In [1]: import numpy as np

In [2]: from numpy import linalg as LA

In [3]: np.set_printoptions(suppress=True, linewidth=120)

In [4]: rnd = lambda a: np.round(a, 3) + 0

In [5]: K = np.load("run6.npy")

In [6]: K
Out[6]: 
array([[20. ,  0.2,  1.3],
       [-8. ,  0.2,  0.4],
       [-2. , -0.4,  1.5]])

In [7]: O, r_ = LA.qr(K)

In [8]: rnd(r_)
Out[8]: 
array([[-21.633,  -0.148,  -0.915],
       [  0.   ,  -0.467,   0.847],
       [  0.   ,   0.   ,   1.595]])

In [9]: rnd(O @ r_)
Out[9]: 
array([[20. ,  0.2,  1.3],
       [-8. ,  0.2,  0.4],
       [-2. , -0.4,  1.5]])

In [10]: O.shape, r_.shape
Out[10]: ((3, 3), (3, 3))

In [11]: np.allclose(r_.T @ r_, K.T @ K)
Out[11]: True

In [12]: proj = np.triu(np.array([[-5, 5, 2], [7, 9, 8], [4, -8, -1]]), 1) + np.eye(3)

In [13]: out = proj @ K @ LA.inv(proj)

In [14]: LA.matrix_rank(out)
Out[14]: np.int64(3)

In [15]: rnd(LA.det(out))
Out[15]: np.float64(16.12)

In [16]: rnd(np.poly(out))
Out[16]: array([  1.  , -21.7 ,  38.66, -16.12])

In [17]: rnd(proj @ K - K @ proj)
Out[17]: 
array([[-44. , -99.8, -36.6],
       [-16. ,  36.8,  26.4],
       [  0. ,  10. ,   7.2]])

In [18]: O = K.astype(float).copy()

In [19]: for j in range(3):
    ...:     O[:, j] -= O[:, :j] @ (O[:, :j].T @ O[:, j])
    ...:     O[:, j] /= LA.norm(O[:, j])
    ...: 

In [20]: rnd(O)
Out[20]: 
array([[ 0.925,  0.135,  0.356],
       [-0.37 ,  0.545,  0.752],
       [-0.092, -0.827,  0.554]])

In [21]: E = np.loadtxt("sample2.csv", delimiter=",")

In [22]: rnd(E)
Out[22]: 
array([[ 0.493,  4.152,  7.051,  8.   ],
       [ 5.8  , 13.468, 10.156,  8.   ],
       [ 3.05 ,  8.381,  8.46 ,  8.   ],
       [ 2.835,  4.451,  7.15 ,  8.   ],
       [ 0.513,  5.995,  7.665,  8.   ],
       [ 2.148, -0.607,  5.464,  8.   ],
       [ 0.542,  7.834,  8.278,  8.   ],
       [-1.184,  0.801,  5.934,  8.   ],
       [ 2.255,  7.595,  8.198,  8.   ],
       [-0.57 ,  3.741,  6.914,  8.   ],
       [-0.452,  7.57 ,  8.19 ,  8.   ],
       [-0.663,  2.78 ,  6.593,  8.   ],
       [ 3.932,  5.413,  7.471,  8.   ],
       [-1.46 , -1.708,  5.097,  8.   ],
       [ 2.365,  4.014,  7.005,  8.   ],
       [ 1.67 ,  2.544,  6.515,  8.   ],
       [ 0.925,  3.992,  6.997,  8.   ],
       [ 2.868,  6.94 ,  7.98 ,  8.   ],
       [ 1.376, 10.354,  9.118,  8.   ],
       [ 0.612,  5.763,  7.588,  8.   ],
       [ 3.311,  2.975,  6.658,  8.   ],
       [-2.678, -0.214,  5.595,  8.   ]])

In [23]: U, s, Vh = LA.svd(E)

In [24]: vecs = Vh[:(s > 1e-8).sum()]

In [25]: rng = np.random.default_rng(1031)

In [26]: vec = E[11] + 5 * E[9] + rng.integers(2) * np.eye(4)[1]

In [27]: rnd(vec)
Out[27]: array([-3.512, 22.486, 41.162, 48.   ])

In [28]: rnd(LA.norm(vec - vecs.T @ vecs @ vec))
Out[28]: np.float64(0.262)

In [29]: rnd(np.diag(vecs.T @ vecs))
Out[29]: array([1.   , 0.931, 0.38 , 0.689])

In [30]: LA.matrix_rank(np.vstack([E, vec]))
Out[30]: np.int64(4)

In [31]: U, s, Vh = LA.svd(E)

In [32]: rnd(s)
Out[32]: array([56.966, 14.83 ,  7.064,  0.   ])

In [33]: out = U[:, :3] @ np.diag(s[:3]) @ Vh[:3]

In [34]: rnd(out)
Out[34]: 
array([[ 0.493,  4.152,  7.051,  8.   ],
       [ 5.8  , 13.468, 10.156,  8.   ],
       [ 3.05 ,  8.381,  8.46 ,  8.   ],
       [ 2.835,  4.451,  7.15 ,  8.   ],
       [ 0.513,  5.995,  7.665,  8.   ],
       [ 2.148, -0.607,  5.464,  8.   ],
       [ 0.542,  7.834,  8.278,  8.   ],
       [-1.184,  0.801,  5.934,  8.   ],
       [ 2.255,  7.595,  8.198,  8.   ],
       [-0.57 ,  3.741,  6.914,  8.   ],
       [-0.452,  7.57 ,  8.19 ,  8.   ],
       [-0.663,  2.78 ,  6.593,  8.   ],
       [ 3.932,  5.413,  7.471,  8.   ],
       [-1.46 , -1.708,  5.097,  8.   ],
       [ 2.365,  4.014,  7.005,  8.   ],
       [ 1.67 ,  2.544,  6.515,  8.   ],
       [ 0.925,  3.992,  6.997,  8.   ],
       [ 2.868,  6.94 ,  7.98 ,  8.   ],
       [ 1.376, 10.354,  9.118,  8.   ],
       [ 0.612,  5.763,  7.588,  8.   ],
       [ 3.311,  2.975,  6.658,  8.   ],
       [-2.678, -0.214,  5.595,  8.   ]])

In [35]: LA.matrix_rank(E, rtol=0.05)
Out[35]: np.int64(3)

In [36]: rnd(LA.norm(E - out, 2)), rnd(s[3])
Out[36]: (np.float64(0.0), np.float64(0.0))

In [37]: rnd(np.abs(E - out).max())
Out[37]: np.float64(0.0)

In [38]: rnd(LA.norm(E - out) / LA.norm(E))
Out[38]: np.float64(0.0)

In [39]: mat = np.loadtxt("test5.csv", delimiter=",")

In [40]: rnd(mat)
Out[40]: 
array([[ 0.353, -0.252, -0.403, -0.05 ],
       [-0.252,  0.18 ,  0.288,  0.036],
       [-0.403,  0.288,  0.46 ,  0.058],
       [-0.05 ,  0.036,  0.058,  0.007]])

In [41]: vals, vecs = LA.eigh(mat)

In [42]: vec = np.array([-3, -2, -1, -1])

In [43]: (np.sign(vecs[:, -1].round(6)) == np.sign(vecs[0, -1].round(6))).astype(int)
Out[43]: array([1, 0, 0, 0])

In [44]: rnd(vec @ mat @ vec / (vec @ vec)), rnd(vals[0]), vals[-1]
Out[44]: (np.float64(0.002), np.float64(0.0), np.float64(1.0))

In [45]: rnd(np.abs(mat).sum(axis=1).max()), np.abs(vals).max()
Out[45]: (np.float64(1.209), np.float64(1.0))

In [46]: rnd(vec @ mat @ vec)
Out[46]: np.float64(0.029)

In [47]: vals, vecs = LA.eigh(mat)

In [48]: rnd(LA.eigvalsh(mat + -1 * np.eye(4)))
Out[48]: array([-1., -1., -1.,  0.])

In [49]: rnd(vecs.T @ vecs)
Out[49]: 
array([[1., 0., 0., 0.],
       [0., 1., 0., 0.],
       [0., 0., 1., 0.],
       [0., 0., 0., 1.]])

In [50]: rnd(LA.eigvalsh(mat @ mat))
Out[50]: array([0., 0., 0., 1.])

In [51]: rnd(vecs.T @ mat @ vecs)
Out[51]: 
array([[0., 0., 0., 0.],
       [0., 0., 0., 0.],
       [0., 0., 0., 0.],
       [0., 0., 0., 1.]])

In [52]: rnd(vals.sum()), np.trace(mat)
Out[52]: (np.float64(1.0), np.float64(1.0))

In [53]: rnd(LA.svd(mat, compute_uv=False))
Out[53]: array([1., 0., 0., 0.])

In [54]: rnd(LA.norm(mat, axis=0))
Out[54]: array([0.594, 0.424, 0.679, 0.085])

In [55]: LA.norm(mat, axis=1).argmax()
Out[55]: np.int64(2)

In [56]: rnd(LA.norm(mat) ** 2 / LA.norm(mat, 2) ** 2)
Out[56]: np.float64(1.0)

In [57]: rnd(LA.norm(mat[2], 1)), rnd(LA.norm(mat[2], np.inf))
Out[57]: (np.float64(1.209), np.float64(0.46))

In [58]: rnd(LA.norm(mat, 1)), rnd(LA.norm(mat, np.inf))
Out[58]: (np.float64(1.209), np.float64(1.209))

In [59]: rnd(LA.norm(mat, axis=1))
Out[59]: array([0.594, 0.424, 0.679, 0.085])

In [60]: rnd(mat[2] @ mat[3])
Out[60]: np.float64(0.058)

In [61]: W0 = np.load("mat.npy")

In [62]: W0
Out[62]: 
array([[ 1.9, -0.4, -0.4, -0.6, -4. ],
       [ 0.3, -2.3, -0.6, -0.8,  6. ],
       [-0.8,  0.3,  0.1,  0.5, -7. ]])

In [63]: out = np.array([[3, 5], [-7, 9]])

In [64]: C = np.kron(out, W0)

In [65]: rnd(LA.norm(C, 2)), rnd(LA.norm(out, 2) * LA.norm(W0, 2))
Out[65]: (np.float64(118.526), np.float64(118.526))

In [66]: C.shape
Out[66]: (6, 10)

In [67]: r0, v = W0[2], W0[1]

In [68]: rnd(r0 @ r0)
Out[68]: np.float64(49.99)

In [69]: pr = (r0 @ v) / (r0 @ r0) * r0

In [70]: rnd(LA.norm(r0 + v) ** 2 + LA.norm(r0 - v) ** 2)
Out[70]: np.float64(184.74)

In [71]: rnd(pr)
Out[71]: array([ 0.694, -0.26 , -0.087, -0.434,  6.076])

In [72]: rnd((v - pr) @ r0)
Out[72]: np.float64(0.0)

In [73]: vec = np.array([1, 2, 0, 1, 1])

In [74]: rnd((W0 * vec).sum(axis=1))
Out[74]: array([-3.5,  0.9, -6.7])

In [75]: np.sign((W0 @ vec).round(6))
Out[75]: array([-1.,  1., -1.])

In [76]: rnd(W0 @ (2 * vec))
Out[76]: array([ -7. ,   1.8, -13.4])

In [77]: th = np.radians(90)

In [78]: r_ = np.eye(5)

In [79]: r_[4, 4] = r_[1, 1] = np.cos(th)

In [80]: r_[4, 1], r_[1, 4] = -np.sin(th), np.sin(th)

In [81]: rnd(r_)
Out[81]: 
array([[ 1.,  0.,  0.,  0.,  0.],
       [ 0.,  0.,  0.,  0.,  1.],
       [ 0.,  0.,  1.,  0.,  0.],
       [ 0.,  0.,  0.,  1.,  0.],
       [ 0., -1.,  0.,  0.,  0.]])

In [82]: out = W0 @ r_.T

In [83]: rnd(np.abs(out - W0).max(axis=0))
Out[83]: array([0. , 8.3, 0. , 0. , 6.7])

In [84]: rnd(LA.svd(W0, compute_uv=False)), rnd(LA.svd(out, compute_uv=False))
Out[84]: (array([10.176,  2.634,  1.474]), array([10.176,  2.634,  1.474]))

In [85]: rnd(LA.det(r_)), np.trace(r_)
Out[85]: (np.float64(1.0), np.float64(3.0))

In [86]: np.allclose(W0 @ W0.T, out @ out.T)
Out[86]: True

In [87]: np.allclose(LA.norm(W0, axis=1), LA.norm(out, axis=1))
Out[87]: True

In [88]: A = np.load("out19.npy")

In [89]: A
Out[89]: 
array([[ 0.,  0.,  2., -1.],
       [ 0.,  0., -2., -2.],
       [ 2., -2.,  0.,  0.],
       [-1., -2.,  0.,  0.]])

In [90]: O = A.astype(float).copy()

In [91]: for j in range(4):
    ...:     O[:, j] -= O[:, :j] @ (O[:, :j].T @ O[:, j])
    ...:     O[:, j] /= LA.norm(O[:, j])
    ...: 

In [92]: rnd(O.T @ O)
Out[92]: 
array([[1., 0., 0., 0.],
       [0., 1., 0., 0.],
       [0., 0., 1., 0.],
       [0., 0., 0., 1.]])

In [93]: rnd(O.T @ A)
Out[93]: 
array([[ 2.236, -0.894,  0.   ,  0.   ],
       [ 0.   ,  2.683,  0.   ,  0.   ],
       [ 0.   ,  0.   ,  2.828,  0.707],
       [ 0.   ,  0.   ,  0.   ,  2.121]])

In [94]: rnd(O)
Out[94]: 
array([[ 0.   ,  0.   ,  0.707, -0.707],
       [ 0.   ,  0.   , -0.707, -0.707],
       [ 0.894, -0.447,  0.   ,  0.   ],
       [-0.447, -0.894,  0.   ,  0.   ]])

In [95]: vals, vecs = LA.eig(A)

In [96]: rnd(np.prod(vals))
Out[96]: np.float64(36.0)

In [97]: rnd(vals)
Out[97]: array([-3., -2.,  2.,  3.])

In [98]: np.all(LA.eigvalsh(A) > 0)
Out[98]: np.False_

In [99]: [round(float(LA.det(A[:i, :i])), 2) + 0 for i in range(1, 5)]
Out[99]: [0.0, 0.0, 0.0, 36.0]

In [100]: F = np.array([[0, 0, 0, 0, 0], [6, 0, 6, 0, 0], [8, 8, 1, 3, 0]])

In [101]: F
Out[101]: 
array([[0, 0, 0, 0, 0],
       [6, 0, 6, 0, 0],
       [8, 8, 1, 3, 0]])

In [102]: U, s, Vh = LA.svd(F)

In [103]: rnd(s)
Out[103]: array([12.972,  6.459,  0.   ])

In [104]: np.argmax(s[:-1] / (s[1:] + 1e-6)) + 1
Out[104]: np.int64(2)

In [105]: out = U[:, :2] @ np.diag(s[:2]) @ Vh[:2]

In [106]: rnd(LA.norm(F - out, 2)), rnd(s[2])
Out[106]: (np.float64(0.0), np.float64(0.0))

In [107]: LA.matrix_rank(out)
Out[107]: np.int64(2)

In [108]: rnd(out)
Out[108]: 
array([[0., 0., 0., 0., 0.],
       [6., 0., 6., 0., 0.],
       [8., 8., 1., 3., 0.]])

In [109]: rnd(LA.norm(F - out) / LA.norm(F))
Out[109]: np.float64(0.0)

In [110]: LA.cond(F) > 100
Out[110]: np.True_

In [111]: np.abs(np.diag(LA.qr(F)[1])) > 1e-9
Out[111]: array([ True,  True, False])

In [112]: rnd(F @ LA.pinv(F) @ F)
Out[112]: 
array([[0., 0., 0., 0., 0.],
       [6., 0., 6., 0., 0.],
       [8., 8., 1., 3., 0.]])

In [113]: np.allclose(F[:-1].T @ LA.lstsq(F[:-1].T, F[-1])[0], F[-1])
Out[113]: False

In [114]: np.unique(F.round(6), axis=0).shape
Out[114]: (3, 5)

In [115]: LA.lstsq(F[:-1].T, F[-1])[2]
Out[115]: np.int32(1)

In [116]: rnd(np.trace(LA.pinv(F) @ F))
Out[116]: np.float64(2.0)
